>>> import numpy as np
>>> from numpy import linalg as LA
>>> np.set_printoptions(precision=3, suppress=True, linewidth=160)
>>> sigma = 5 * 0.2 ** np.arange(4)
>>> q, _ = LA.qr(np.array([[1.4, 0.6, -0.5, -1.0],
...     [0.3, 0.1, 0.4, 0.7],
...     [0.1, 0.1, 1.0, -1.6],
...     [0.0, 3.1, -3.2, 0.7]]))
>>> rng = np.random.default_rng(93)
>>> mat = rng.normal(size=(11, 4)) * sigma @ q
>>> mat
array([[-5.247,  0.04 ,  0.893, -1.743],
       [-2.652,  0.038,  0.908, -1.047],
       [-1.294,  0.026, -0.542,  0.611],
       [ 4.84 ,  0.061, -0.708,  0.231],
       [-5.818, -0.035,  0.874, -0.599],
       [-0.449, -0.062, -0.023, -0.598],
       [-2.865, -0.018,  0.577, -0.745],
       [-6.943,  0.022,  1.013, -1.914],
       [-3.022,  0.008,  0.22 ,  0.038],
       [ 0.556,  0.006,  0.254, -0.716],
       [-2.45 ,  0.027,  0.617, -1.479]])
>>> # column 0 is much longer than the rest
>>> cov = np.cov(mat, rowvar=False)
>>> np.round(np.corrcoef(mat[:, 0], mat[:, 2])[0, 1], 3)
np.float64(-0.835)
>>> cov.shape
(4, 4)
>>> D = LA.norm(mat[:, None] - mat[None], axis=-1)
>>> D[1].round(6).argsort(kind="stable")[:4]
array([ 1,  6, 10,  8])
>>> np.flatnonzero(D[1] < D.mean() / 2)
array([ 1,  6,  8, 10])
>>> np.unravel_index(D.round(6).argmax(), D.shape)
(np.int64(3), np.int64(7))
>>> LA.norm(mat, axis=1)
array([5.601, 2.992, 1.53 , 4.897, 5.914, 0.75 , 3.016, 7.273, 3.03 , 0.942, 2.928])
>>> D.shape
(11, 11)
>>> D[:5, :5]
array([[ 0.   ,  2.687,  4.819, 10.402,  1.281],
       [ 2.687,  0.   ,  2.588,  7.77 ,  3.199],
       [ 4.819,  2.588,  0.   ,  6.148,  4.893],
       [10.402,  7.77 ,  6.148,  0.   , 10.807],
       [ 1.281,  3.199,  4.893, 10.807,  0.   ]])
>>> LA.norm(mat - mat.mean(axis=0), axis=1)
array([3.158, 0.717, 1.907, 7.288, 3.552, 1.902, 0.599, 4.832, 1.058, 2.862, 0.808])
>>> vec = np.array([0, -5, 1, 4])
>>> h1 = np.maximum(mat @ vec, 0)
>>> mat.T @ h1
array([-3.301,  0.049, -0.886,  1.094])
>>> np.maximum(mat @ (3 * vec), 0)
array([0.   , 0.   , 5.308, 0.   , 0.   , 0.   , 0.   , 0.   , 1.004, 0.   , 0.   ])
>>> mat * (h1 > 1e-9)[:, None]
array([[-0.   ,  0.   ,  0.   , -0.   ],
       [-0.   ,  0.   ,  0.   , -0.   ],
       [-1.294,  0.026, -0.542,  0.611],
       [ 0.   ,  0.   , -0.   ,  0.   ],
       [-0.   , -0.   ,  0.   , -0.   ],
       [-0.   , -0.   , -0.   , -0.   ],
       [-0.   , -0.   ,  0.   , -0.   ],
       [-0.   ,  0.   ,  0.   , -0.   ],
       [-3.022,  0.008,  0.22 ,  0.038],
       [ 0.   ,  0.   ,  0.   , -0.   ],
       [-0.   ,  0.   ,  0.   , -0.   ]])
>>> Xs = mat - mat.mean(axis=0)
>>> U, sigma, vt = LA.svd(Xs, full_matrices=False)
>>> vt[0] * np.sign(vt[0, np.abs(vt[0]).argmax()])
array([ 0.976,  0.002, -0.151,  0.155])
>>> LA.matrix_rank(Xs)
np.int64(4)
>>> np.abs(U[:, 0]).argmax()
np.int64(3)
>>> (np.sign(U[:, 0]) == np.sign(U[0, 0])).astype(int)
array([1, 1, 0, 0, 1, 0, 1, 1, 1, 0, 1])
>>> np.round(sigma ** 2 / (sigma ** 2).sum(), 3) + 0
array([0.958, 0.038, 0.003, 0.   ])
>>> np.abs(vt[0]).argmax()
np.int64(0)
>>> sigma
array([10.595,  2.117,  0.622,  0.107])
>>> out = np.array([[2, 0, 2, 3, 1, 1, 0, 2, 1, 3, 3],
...     [3, 1, 2, 0, 2, 0, 1, 2, 1, 1, 1],
...     [3, 3, 1, 2, 3, 1, 0, 1, 2, 2, 1],
...     [1, 1, 0, 1, 3, 0, 1, 3, 0, 1, 0],
...     [3, 0, 3, 3, 0, 0, 1, 0, 0, 3, 0],
...     [1, 0, 2, 0, 3, 0, 1, 1, 3, 2, 2],
...     [3, 1, 2, 1, 3, 2, 3, 1, 0, 2, 2],
...     [3, 0, 2, 3, 2, 0, 1, 3, 2, 1, 2],
...     [0, 3, 3, 3, 0, 3, 2, 1, 1, 0, 3],
...     [1, 3, 0, 0, 2, 0, 1, 0, 3, 2, 1],
...     [0, 3, 2, 0, 1, 2, 0, 2, 0, 1, 1]])
>>> W2 = np.array([[4, 4], [2, 3]])
>>> E = np.block([[out, np.array([[-2, 2],
...     [-2, 2],
...     [-1, 2],
...     [-2, 2],
...     [2, 2],
...     [1, -2],
...     [-2, -1],
...     [-1, 2],
...     [1, 0],
...     [1, 0],
...     [2, 1]])], [np.zeros((2, 11)), W2]])
>>> E
array([[ 2.,  0.,  2.,  3.,  1.,  1.,  0.,  2.,  1.,  3.,  3., -2.,  2.],
       [ 3.,  1.,  2.,  0.,  2.,  0.,  1.,  2.,  1.,  1.,  1., -2.,  2.],
       [ 3.,  3.,  1.,  2.,  3.,  1.,  0.,  1.,  2.,  2.,  1., -1.,  2.],
       [ 1.,  1.,  0.,  1.,  3.,  0.,  1.,  3.,  0.,  1.,  0., -2.,  2.],
       [ 3.,  0.,  3.,  3.,  0.,  0.,  1.,  0.,  0.,  3.,  0.,  2.,  2.],
       [ 1.,  0.,  2.,  0.,  3.,  0.,  1.,  1.,  3.,  2.,  2.,  1., -2.],
       [ 3.,  1.,  2.,  1.,  3.,  2.,  3.,  1.,  0.,  2.,  2., -2., -1.],
       [ 3.,  0.,  2.,  3.,  2.,  0.,  1.,  3.,  2.,  1.,  2., -1.,  2.],
       [ 0.,  3.,  3.,  3.,  0.,  3.,  2.,  1.,  1.,  0.,  3.,  1.,  0.],
       [ 1.,  3.,  0.,  0.,  2.,  0.,  1.,  0.,  3.,  2.,  1.,  1.,  0.],
       [ 0.,  3.,  2.,  0.,  1.,  2.,  0.,  2.,  0.,  1.,  1.,  2.,  1.],
       [ 0.,  0.,  0.,  0.,  0.,  0.,  0.,  0.,  0.,  0.,  0.,  4.,  4.],
       [ 0.,  0.,  0.,  0.,  0.,  0.,  0.,  0.,  0.,  0.,  0.,  2.,  3.]])
>>> U, sigma, vt = LA.svd(E)
>>> np.argmax(sigma[:-1] / (sigma[1:] + 1e-6)) + 1
np.int64(12)
>>> out = U[:, :12] @ np.diag(sigma[:12]) @ vt[:12]
>>> LA.matrix_rank(E, rtol=0.05)
np.int64(11)
>>> LA.matrix_rank(out)
np.int64(12)
>>> round(np.abs(E - out).max(), 3)
np.float64(0.033)
>>> np.argsort(-LA.norm(E, axis=0).round(6), kind="stable")[:3]
array([12,  0,  4])
>>> LA.cond(E) > 100
np.True_
>>> vec = np.array([2, -3, 0, -2, 2, 0, 0, 0, -3, 0, 2, 2, -3])
>>> y = E @ vec
>>> y
array([ -7.,  -4., -13.,  -7.,  -2.,  11.,  10.,  -6., -10.,  -8.,  -4.,  -4.,  -5.])
>>> np.round(LA.solve(E, 4 * y), 3) + 0
array([  8., -12.,   0.,  -8.,   8.,   0.,   0.,   0., -12.,   0.,   8.,   8., -12.])
>>> np.round(LA.solve(E, E[:, 3]), 3) + 0
array([0., 0., 0., 1., 0., 0., 0., 0., 0., 0., 0., 0., 0.])
>>> np.round(LA.solve(E.T, E[10]), 3) + 0
array([0., 0., 0., 0., 0., 0., 0., 0., 0., 0., 1., 0., 0.])
>>> np.round(LA.solve(E, y + E[:, 5]), 3) + 0
array([ 2., -3.,  0., -2.,  2.,  1.,  0.,  0., -3.,  0.,  2.,  2., -3.])
>>> W0 = np.loadtxt("sample15.csv", delimiter=",")
>>> W0
array([[ 0.52, -0.5 ,  0.41, -0.27,  0.73,  0.28, -0.1 ],
       [-0.83,  0.85,  1.07,  1.69, -0.12, -3.8 ,  2.25],
       [ 1.42, -1.34, -0.28, -1.43,  1.57,  3.05, -1.12],
       [-1.4 ,  1.18,  0.17,  0.66, -2.48, -1.91, -0.76],
       [-0.09,  0.21, -0.6 ,  0.34,  0.43,  0.08,  1.13],
       [-0.33,  0.51, -1.53,  0.37,  0.22,  0.8 ,  1.43],
       [-0.87,  0.87,  0.06,  1.05, -0.7 , -1.99,  1.21],
       [ 0.36, -0.42,  0.57, -0.38,  0.16,  0.17, -0.76],
       [ 1.3 , -1.22, -0.52, -1.43,  1.37,  3.21, -1.16],
       [ 0.13, -0.05, -0.82, -0.24,  0.27,  1.2 ,  0.15],
       [-0.25, -0.13,  0.91, -1.03, -2.22,  0.32, -3.69],
       [-1.96,  1.94, -0.29,  2.02, -1.88, -3.61,  2.12],
       [ 0.76, -0.74,  0.05, -0.76,  0.78,  1.43, -0.72]])
>>> def softmax(z):
...     e = np.exp(z - z.max(axis=-1, keepdims=True))
...     return e / e.sum(axis=-1, keepdims=True)
... 
>>> softmax(W0[3])
array([0.034, 0.445, 0.162, 0.264, 0.011, 0.02 , 0.064])
>>> att = W0 @ W0.T / np.sqrt(7)
>>> softmax(att).round(6).argmax(axis=1)
array([ 2, 11,  2, 11,  5,  5, 11, 10,  8,  8, 10, 11,  2])
>>> theta = np.radians(120)
>>> r_ = np.eye(7)
>>> r_[6, 6] = r_[1, 1] = np.cos(theta)
>>> r_[6, 1], r_[1, 6] = -np.sin(theta), np.sin(theta)
>>> r_
array([[ 1.   ,  0.   ,  0.   ,  0.   ,  0.   ,  0.   ,  0.   ],
       [ 0.   , -0.5  ,  0.   ,  0.   ,  0.   ,  0.   ,  0.866],
       [ 0.   ,  0.   ,  1.   ,  0.   ,  0.   ,  0.   ,  0.   ],
       [ 0.   ,  0.   ,  0.   ,  1.   ,  0.   ,  0.   ,  0.   ],
       [ 0.   ,  0.   ,  0.   ,  0.   ,  1.   ,  0.   ,  0.   ],
       [ 0.   ,  0.   ,  0.   ,  0.   ,  0.   ,  1.   ,  0.   ],
       [ 0.   , -0.866,  0.   ,  0.   ,  0.   ,  0.   , -0.5  ]])
>>> out = W0 @ r_.T
>>> round(float(LA.det(r_)), 3), np.trace(r_)
(1.0, np.float64(4.0))
>>> M = np.load("mat.npy")
>>> M
array([[  0,   5,   2,   0,   5,   2],
       [  4,   0,   0,   4,   0,   0],
       [  4,   2,   4,   4,   2,   4],
       [  0, -15,  -6,   0, -15,  -6],
       [-12,   0,   0, -12,   0,   0],
       [-12,  -6, -12, -12,  -6, -12]])
>>> # columns 0 and 3 are equal
>>> np.round(M @ LA.pinv(M) @ M, 3) + 0
array([[  0.,   5.,   2.,   0.,   5.,   2.],
       [  4.,   0.,   0.,   4.,   0.,   0.],
       [  4.,   2.,   4.,   4.,   2.,   4.],
       [  0., -15.,  -6.,   0., -15.,  -6.],
       [-12.,   0.,   0., -12.,   0.,   0.],
       [-12.,  -6., -12., -12.,  -6., -12.]])
>>> np.unique(M.round(6), axis=0).shape
(6, 6)
>>> r = LA.matrix_rank(M)
>>> r
np.int64(3)
>>> ns = LA.svd(M)[2][r:].T
>>> [int(LA.matrix_rank(M[:, :j + 1])) for j in range(6)]
[1, 2, 3, 3, 3, 3]
>>> [int(LA.matrix_rank(np.delete(M, i, axis=0))) for i in range(6)]
[3, 3, 3, 3, 3, 3]
>>> [int(LA.matrix_rank(M[:i])) for i in range(1, len(M) + 1)]
[1, 2, 3, 3, 3, 3]
>>> ns.shape
(6, 3)
>>> np.round(ns @ ns.T, 3) + 0
array([[ 0.5,  0. ,  0. , -0.5,  0. ,  0. ],
       [ 0. ,  0.5,  0. ,  0. , -0.5,  0. ],
       [ 0. ,  0. ,  0.5,  0. ,  0. , -0.5],
       [-0.5,  0. ,  0. ,  0.5,  0. ,  0. ],
       [ 0. , -0.5,  0. ,  0. ,  0.5,  0. ],
       [ 0. ,  0. , -0.5,  0. ,  0. ,  0.5]])
>>> np.allclose(M @ ns, 0)
True
>>> vec = np.array([2, 1, 1, 0, 1, 1])
>>> h1 = np.maximum(M @ vec, 0)
>>> np.maximum(M @ vec, 0) - np.maximum(-M @ vec, 0)
array([ 14,   8,  20, -42, -24, -60])
>>> np.flatnonzero(h1 > 1e-9)
array([0, 1, 2])
>>> np.abs(M).max()
np.int64(15)
>>> M.sum(axis=0)
array([-16, -14, -12, -16, -14, -12])
>>> np.round(LA.norm(M), 3)
np.float64(40.249)
>>> np.round(LA.svd(M, compute_uv=False), 3) + 0
array([33.171, 21.31 ,  8.098,  0.   ,  0.   ,  0.   ])
>>> LA.matrix_rank(M)
np.int64(3)
>>> M.shape
(6, 6)
>>> M.sum(axis=1)
array([ 14,   8,  20, -42, -24, -60])
>>> np.count_nonzero(M)
np.int64(24)
>>> np.unravel_index(np.abs(M).argmax(), M.shape)
(np.int64(3), np.int64(1))
>>> M.mean(axis=0)
array([-2.667, -2.333, -2.   , -2.667, -2.333, -2.   ])
>>> np.diff(M, axis=0)
array([[  4,  -5,  -2,   4,  -5,  -2],
       [  0,   2,   4,   0,   2,   4],
       [ -4, -17, -10,  -4, -17, -10],
       [-12,  15,   6, -12,  15,   6],
       [  0,  -6, -12,   0,  -6, -12]])
>>> data = np.load("block2.npy")
>>> data
array([[ -2,  -2,  -2,  -2,  -2,  -2,  -2],
       [ -2,  -4,  -4,  -4,  -4,  -4,  -4],
       [ -2,  -4,  -6,  -6,  -6,  -6,  -6],
       [ -2,  -4,  -6,  -8,  -8,  -8,  -8],
       [ -2,  -4,  -6,  -8, -10, -10, -10],
       [ -2,  -4,  -6,  -8, -10, -12, -12],
       [ -2,  -4,  -6,  -8, -10, -12, -14]])
>>> # symmetric, so the eigenvalues are real
>>> w, evecs = LA.eigh(data)
>>> vec = np.array([4, -5, 1, -4, -2, 1, 3])
>>> np.abs(data).sum(axis=1).max(), np.round(np.abs(w).max(), 3)
(np.int64(56), np.float64(45.762))
>>> vec @ data @ vec
np.int64(-148)
>>> w, evecs = LA.eigh(data)
>>> w.sum(), np.trace(data)
(np.float64(-56.0), np.int64(-56))
>>> np.round(LA.eigvalsh(data + 2 * np.eye(7)), 3) + 0
array([-43.762,  -3.236,   0.   ,   0.883,   1.236,   1.401,   1.477])
>>> np.unique(w.round(6) + 0, return_counts=True)[1]
array([1, 1, 1, 1, 1, 1, 1])
>>> np.round(evecs.T @ evecs, 3) + 0
array([[1., 0., 0., 0., 0., 0., 0.],
       [0., 1., 0., 0., 0., 0., 0.],
       [0., 0., 1., 0., 0., 0., 0.],
       [0., 0., 0., 1., 0., 0., 0.],
       [0., 0., 0., 0., 1., 0., 0.],
       [0., 0., 0., 0., 0., 1., 0.],
       [0., 0., 0., 0., 0., 0., 1.]])
>>> (w > 1e-8).sum(), (w < -1e-8).sum()
(np.int64(0), np.int64(7))
>>> theta = np.radians(15)
>>> r_ = np.eye(7)
>>> r_[6, 6] = r_[2, 2] = np.cos(theta)
>>> r_[6, 2], r_[2, 6] = -np.sin(theta), np.sin(theta)
>>> r_
array([[ 1.   ,  0.   ,  0.   ,  0.   ,  0.   ,  0.   ,  0.   ],
       [ 0.   ,  1.   ,  0.   ,  0.   ,  0.   ,  0.   ,  0.   ],
       [ 0.   ,  0.   ,  0.966,  0.   ,  0.   ,  0.   ,  0.259],
       [ 0.   ,  0.   ,  0.   ,  1.   ,  0.   ,  0.   ,  0.   ],
       [ 0.   ,  0.   ,  0.   ,  0.   ,  1.   ,  0.   ,  0.   ],
       [ 0.   ,  0.   ,  0.   ,  0.   ,  0.   ,  1.   ,  0.   ],
       [ 0.   ,  0.   , -0.259,  0.   ,  0.   ,  0.   ,  0.966]])
>>> out = data @ r_.T
>>> LA.svd(data, compute_uv=False), LA.svd(out, compute_uv=False)
(array([45.762,  5.236,  2.   ,  1.117,  0.764,  0.599,  0.523]), array([45.762,  5.236,  2.   ,  1.117,  0.764,  0.599,  0.523]))
>>> round(float(LA.det(r_)), 3), np.round(np.trace(r_), 3)
(1.0, np.float64(6.932))
>>> np.allclose(LA.norm(data, axis=1), LA.norm(out, axis=1))
True
>>> feats = np.loadtxt("dump.csv", delimiter=",")
>>> feats
array([[ 4.,  9.,  5.,  0.,  0.,  5., 10.,  1.],
       [ 3.,  7.,  5.,  0.,  0.,  4.,  7.,  0.],
       [ 0.,  7.,  5.,  0.,  0.,  8.,  7.,  6.],
       [ 0.,  3.,  5.,  0.,  0.,  3.,  1.,  0.],
       [ 0.,  0.,  5.,  1.,  0.,  1.,  0.,  0.],
       [ 0.,  0.,  5.,  3.,  1.,  0.,  0.,  0.],
       [ 1.,  3.,  5.,  0.,  0.,  2.,  1.,  0.],
       [ 0.,  7.,  5.,  0.,  0.,  8.,  7.,  6.],
       [ 1.,  9.,  5.,  0.,  0.,  8., 10.,  7.],
       [ 2.,  7.,  5.,  0.,  0.,  5.,  7.,  0.],
       [ 1.,  7.,  5.,  0.,  0.,  6.,  7.,  2.],
       [ 2.,  7.,  5.,  0.,  0.,  5.,  7.,  0.],
       [ 1.,  3.,  5.,  0.,  0.,  2.,  1.,  0.],
       [ 0.,  3.,  5.,  0.,  0.,  3.,  1.,  0.],
       [ 0.,  1.,  5.,  0.,  4.,  5.,  0.,  0.],
       [ 0.,  0.,  5.,  1.,  0.,  1.,  0.,  0.],
       [ 0.,  0.,  5.,  3.,  1.,  0.,  0.,  0.],
       [ 0.,  3.,  5.,  0.,  0.,  4.,  1.,  0.]])
>>> z = rng.permutation(8)
>>> out = feats[:, z] * rng.choice([-1, 1], 8)
>>> out
array([[ 0.,  5., -9., -4.,  1., -0., 10., -5.],
       [ 0.,  5., -7., -3.,  0., -0.,  7., -4.],
       [ 0.,  5., -7., -0.,  6., -0.,  7., -8.],
       [ 0.,  5., -3., -0.,  0., -0.,  1., -3.],
       [ 0.,  5., -0., -0.,  0., -1.,  0., -1.],
       [ 1.,  5., -0., -0.,  0., -3.,  0., -0.],
       [ 0.,  5., -3., -1.,  0., -0.,  1., -2.],
       [ 0.,  5., -7., -0.,  6., -0.,  7., -8.],
       [ 0.,  5., -9., -1.,  7., -0., 10., -8.],
       [ 0.,  5., -7., -2.,  0., -0.,  7., -5.],
       [ 0.,  5., -7., -1.,  2., -0.,  7., -6.],
       [ 0.,  5., -7., -2.,  0., -0.,  7., -5.],
       [ 0.,  5., -3., -1.,  0., -0.,  1., -2.],
       [ 0.,  5., -3., -0.,  0., -0.,  1., -3.],
       [ 4.,  5., -1., -0.,  0., -0.,  0., -5.],
       [ 0.,  5., -0., -0.,  0., -1.,  0., -1.],
       [ 1.,  5., -0., -0.,  0., -3.,  0., -0.],
       [ 0.,  5., -3., -0.,  0., -0.,  1., -4.]])
>>> U, _, vt = LA.svd(feats.T @ out)
>>> np.round(U @ vt, 3) + 0
array([[ 0.,  0.,  0., -1.,  0.,  0.,  0.,  0.],
       [ 0.,  0., -1.,  0.,  0.,  0.,  0.,  0.],
       [ 0.,  1.,  0.,  0.,  0.,  0.,  0.,  0.],
       [ 0.,  0.,  0.,  0.,  0., -1.,  0.,  0.],
       [ 1.,  0.,  0.,  0.,  0.,  0.,  0.,  0.],
       [ 0.,  0.,  0.,  0.,  0.,  0.,  0., -1.],
       [ 0.,  0.,  0.,  0.,  0.,  0.,  1.,  0.],
       [ 0.,  0.,  0.,  0.,  1.,  0.,  0.,  0.]])
>>> np.round(LA.lstsq(feats, out)[0], 3) + 0
array([[ 0.,  0.,  0., -1.,  0.,  0.,  0.,  0.],
       [ 0.,  0., -1.,  0.,  0.,  0.,  0.,  0.],
       [ 0.,  1.,  0.,  0.,  0.,  0.,  0.,  0.],
       [ 0.,  0.,  0.,  0.,  0., -1.,  0.,  0.],
       [ 1.,  0.,  0.,  0.,  0.,  0.,  0.,  0.],
       [ 0.,  0.,  0.,  0.,  0.,  0.,  0., -1.],
       [ 0.,  0.,  0.,  0.,  0.,  0.,  1.,  0.],
       [ 0.,  0.,  0.,  0.,  1.,  0.,  0.,  0.]])
>>> z
array([4, 2, 1, 0, 7, 3, 6, 5])
